$ python -q
>>> import numpy as np
>>> import numpy.linalg as la
>>> np.set_printoptions(precision=2, suppress=True, linewidth=140)
>>> mat = np.loadtxt("layer6.csv", delimiter=",")
>>> print(mat)
[[ 0.5   0.   -0.87]
 [ 0.    1.    0.  ]
 [ 0.87  0.    0.5 ]]
>>> B = la.inv(mat)
>>> print(la.det(mat) * B)
[[ 0.5   0.    0.87]
 [ 0.    1.    0.  ]
 [-0.87 -0.    0.5 ]]
>>> print(round(la.det(mat) * la.det(B), 2))
1.0
>>> print(np.allclose(B, mat.T))
True
>>> print(np.round(la.cond(mat), 2))
1.0
>>> q, R = la.qr(mat)
>>> print(q.shape, R.shape)
(3, 3) (3, 3)
>>> print(R)
[[-1.  0.  0.]
 [ 0.  1.  0.]
 [ 0.  0.  1.]]
>>> print(np.round(q.T @ q, 2) + 0)
[[1. 0. 0.]
 [0. 1. 0.]
 [0. 0. 1.]]
>>> print(q)
[[-0.5   0.   -0.87]
 [-0.    1.    0.  ]
 [-0.87 -0.    0.5 ]]
>>> print(round(float(np.abs(la.eigvals(mat)).max()), 2))
1.0
>>> print(np.allclose(mat, mat.T))
False
>>> x = np.array([2, 4, 3])
>>> h1 = np.maximum(mat @ x, 0)
>>> print(np.flatnonzero(h1 > 1e-9))
[1 2]
>>> print(mat.T @ h1)
[2.8  4.   1.62]
>>> rng = np.random.default_rng(24)
>>> idx = rng.permutation(3)
>>> print(idx)
[1 2 0]
>>> B = mat[idx][:, idx]
>>> print(np.trace(B))
2.0
>>> A = np.array([[3, 0, 1, -3, -2, -1, 3],
...     [-3, -1, -1, 3, -1, 2, 1],
...     [3, -3, 1, -2, 1, -1, 3],
...     [-3, 1, -2, 3, -1, 1, 0],
...     [3, -2, -2, -1, -2, -1, 2],
...     [-1, 0, -2, 1, -2, -3, 1],
...     [0, -1, -3, 2, 2, 1, 2]])
>>> print(A)
[[ 3  0  1 -3 -2 -1  3]
 [-3 -1 -1  3 -1  2  1]
 [ 3 -3  1 -2  1 -1  3]
 [-3  1 -2  3 -1  1  0]
 [ 3 -2 -2 -1 -2 -1  2]
 [-1  0 -2  1 -2 -3  1]
 [ 0 -1 -3  2  2  1  2]]
>>> B = np.array([[1, -1, -1],
...     [2, -2, 0],
...     [2, 2, 1],
...     [-1, 2, -3],
...     [-3, -2, 1],
...     [0, 0, -1],
...     [2, 1, 3]])
>>> print(la.matrix_rank(A @ B))
3
>>> print(B.T @ A.T)
[[ 20  -5   4  -5   6   2 -12]
 [  0  12   2   5   1   4  -2]
 [ 15  -7  15 -10   3   0  -2]]
>>> print(la.matrix_rank(np.vstack([A, B.T])))
7
>>> print(np.einsum("ik,kj->ij", A, B))
[[ 20   0  15]
 [ -5  12  -7]
 [  4   2  15]
 [ -5   5 -10]
 [  6   1   3]
 [  2   4   0]
 [-12  -2  -2]]
>>> u = np.array([1, 1])
>>> print(np.cross(A[6, :3], A[4, :3]))
[-4 -9  3]
>>> left, sigma, Vh = la.svd(A)
>>> print(np.argmax(sigma[:-1] / (sigma[1:] + 1e-6)) + 1)
6
>>> B = left[:, :6] @ np.diag(sigma[:6]) @ Vh[:6]
>>> print(np.round(np.abs(A - B).max(), 2))
0.04
>>> print(B.round(2) + 0)
[[ 3.    0.    1.   -2.99 -2.   -1.    3.  ]
 [-2.99 -1.   -0.99  3.02 -1.    2.    1.  ]
 [ 2.99 -3.    0.99 -2.02  1.   -1.    3.  ]
 [-3.03  0.99 -2.02  2.96 -1.    1.01  0.  ]
 [ 3.   -2.   -2.   -1.   -2.   -1.    2.  ]
 [-0.99  0.   -2.    1.01 -2.   -3.    1.  ]
 [ 0.01 -1.   -2.99  2.01  2.    1.    2.  ]]
>>> print(round(la.norm(A - B) / la.norm(A), 2))
0.0
>>> print(la.matrix_rank(A, rtol=0.05))
6
>>> print(np.allclose(B[:-1].T @ la.lstsq(B[:-1].T, B[-1])[0], B[-1]))
True
>>> print(la.lstsq(B[:-1].T, B[-1])[2])
6
>>> arr = np.loadtxt("w.csv", delimiter=",")
>>> print(arr)
[[  4.04  -6.98   9.01  -5.29   8.54]
 [  2.72  -4.22   5.41  -2.98   5.23]
 [  1.43  -2.06   2.84  -1.42   2.53]
 [  2.08  -1.97   3.13  -1.35   2.15]
 [  5.13  -6.97   9.45  -4.68   8.46]
 [  0.48  -2.88   2.82  -2.68   3.67]
 [ -2.25   3.13  -4.46   1.82  -3.95]
 [  0.42  -1.57   1.82  -1.06   2.14]
 [ -1.25  -1.67   0.89  -1.81   2.56]
 [ -2.82   4.76  -5.98   3.78  -5.78]
 [ -0.82   6.35  -6.09   6.41  -7.96]
 [ -4.59   3.17  -5.77   1.49  -3.38]
 [ -0.92  -1.31   0.4   -2.23   1.59]
 [  1.41   1.42  -0.44   1.84  -2.12]
 [ -2.51   2.37  -3.82   1.05  -2.96]
 [ -1.34   4.22  -4.81   3.45  -5.39]
 [  2.    -5.5    6.01  -4.83   6.82]
 [  2.79   1.63   0.2    2.57  -2.67]
 [  1.61  -1.74   2.75  -0.54   2.3 ]
 [ -2.16   1.08  -2.42   0.34  -0.98]
 [  5.19  -6.66   9.23  -4.24   8.12]
 [ -1.73   4.92  -5.47   4.    -6.28]
 [  0.17  -1.55   1.13  -2.16   1.7 ]
 [  5.12  -6.7    9.35  -4.26   8.2 ]
 [ -0.66   1.27  -1.42   1.38  -1.32]
 [  2.05   2.08  -0.84   2.34  -3.3 ]
 [  2.93  -0.35   2.16   0.78   0.08]
 [ -5.46   7.83 -10.21   6.04  -9.29]
 [ -1.37  -1.47   0.39  -1.95   2.17]
 [ -1.47   5.34  -5.87   4.36  -6.96]
 [ -0.36   0.14  -0.44  -0.05  -0.19]
 [  3.55  -1.91   3.75  -0.97   1.67]
 [  4.99  -6.22   8.8   -4.04   7.46]]
>>> Xs = (arr - arr.mean(axis=0)) / arr.std(axis=0)
>>> print(np.argwhere(np.abs(Xs) > 2))
[[10  3]
 [27  0]
 [27  1]
 [27  2]]
>>> c = la.lstsq(np.delete(Xs, 4, axis=1), Xs[:, 4])[0]
>>> print(c)
[-0.16 -1.6  -0.13  0.35]
>>> print(np.abs(c).argmax())
1
>>> W2 = arr[[11, 3]].astype(float)
>>> for _ in range(4):
...     idx = la.norm(arr[:, None] - W2, axis=-1).argmin(axis=1)
...     W2 = np.array([arr[idx == j].mean(axis=0) for j in range(2)])
... 
>>> print(idx)
[1 1 1 1 1 1 0 1 1 0 0 0 1 0 0 0 1 0 1 0 1 0 1 1 0 0 1 0 1 0 0 1 1]
>>> print(np.abs(W2[1] - W2[0]).argmax())
4
>>> print(np.bincount(idx))
[15 18]
>>> print(W2)
[[-1.33  3.31 -3.86  2.72 -4.17]
 [ 2.13 -3.43  4.41 -2.54  4.19]]
>>> print(W2[1] - W2[0])
[ 3.46 -6.74  8.26 -5.26  8.36]
>>> B = arr / np.sqrt((arr ** 2).mean(axis=1, keepdims=True))
>>> print(la.norm(B, axis=1))
[2.24 2.24 2.24 2.24 2.24 2.24 2.24 2.24 2.24 2.24 2.24 2.24 2.24 2.24 2.24 2.24 2.24 2.24 2.24 2.24 2.24 2.24 2.24 2.24 2.24 2.24 2.24
 2.24 2.24 2.24 2.24 2.24 2.24]
>>> print(la.matrix_rank(arr - arr.mean(axis=1, keepdims=True)))
4
>>> print(la.matrix_rank(B) == la.matrix_rank(arr))
True
>>> dist = la.norm(arr[:, None] - arr[None], axis=-1)
>>> print(dist.shape)
(33, 33)
>>> print(np.flatnonzero(dist[14] < dist.mean() / 2))
[ 6  9 11 13 14 15 19 24]
>>> print((dist + 1e9 * np.eye(33)).round(6).argmin(axis=1))
[ 4 16  3  2 23  2 14 22 28 21 29  6 28 25  6 21  1 25  2 24 23 29 12 20 19 17 18 10  8 21 24  3 20]
>>> print(la.matrix_rank(dist ** 2))
7
>>> print(dist.mean(axis=1).argmax())
27
>>> x = np.array([0, 0, -1, 0, 0])
>>> y = arr @ x
>>> print(y)
[-9.01 -5.41 -2.84 -3.13 -9.45 -2.82  4.46 -1.82 -0.89  5.98  6.09  5.77 -0.4   0.44  3.82  4.81 -6.01 -0.2  -2.75  2.42 -9.23  5.47 -1.13
 -9.35  1.42  0.84 -2.16 10.21 -0.39  5.87  0.44 -3.75 -8.8 ]
>>> print(np.round(la.solve(arr.T @ arr, arr.T @ y), 2) + 0)
[ 0.  0. -1.  0.  0.]
>>> y = y + 0.1 * rng.normal(size=33)
>>> print(y)
[-8.98 -5.53 -2.86 -3.16 -9.47 -2.76  4.33 -1.72 -1.    5.96  6.18  5.84 -0.47  0.62  3.86  4.71 -6.01 -0.28 -2.71  2.29 -9.18  5.29 -1.02
 -9.32  1.56  0.77 -2.37 10.07 -0.41  6.07  0.5  -3.62 -8.89]
>>> c, *_ = la.lstsq(arr, y)
>>> print(np.round(arr.T @ (y - arr @ c), 2) + 0)
[0. 0. 0. 0. 0.]
>>> print([round(float(la.norm(la.solve(arr.T @ arr + lam * np.eye(5), arr.T @ y))), 2) for lam in (0, 1, 10, 100)])
[2.05, 0.67, 0.65, 0.58]
>>> print(c.round())
[-0. -1. -1.  0. -1.]
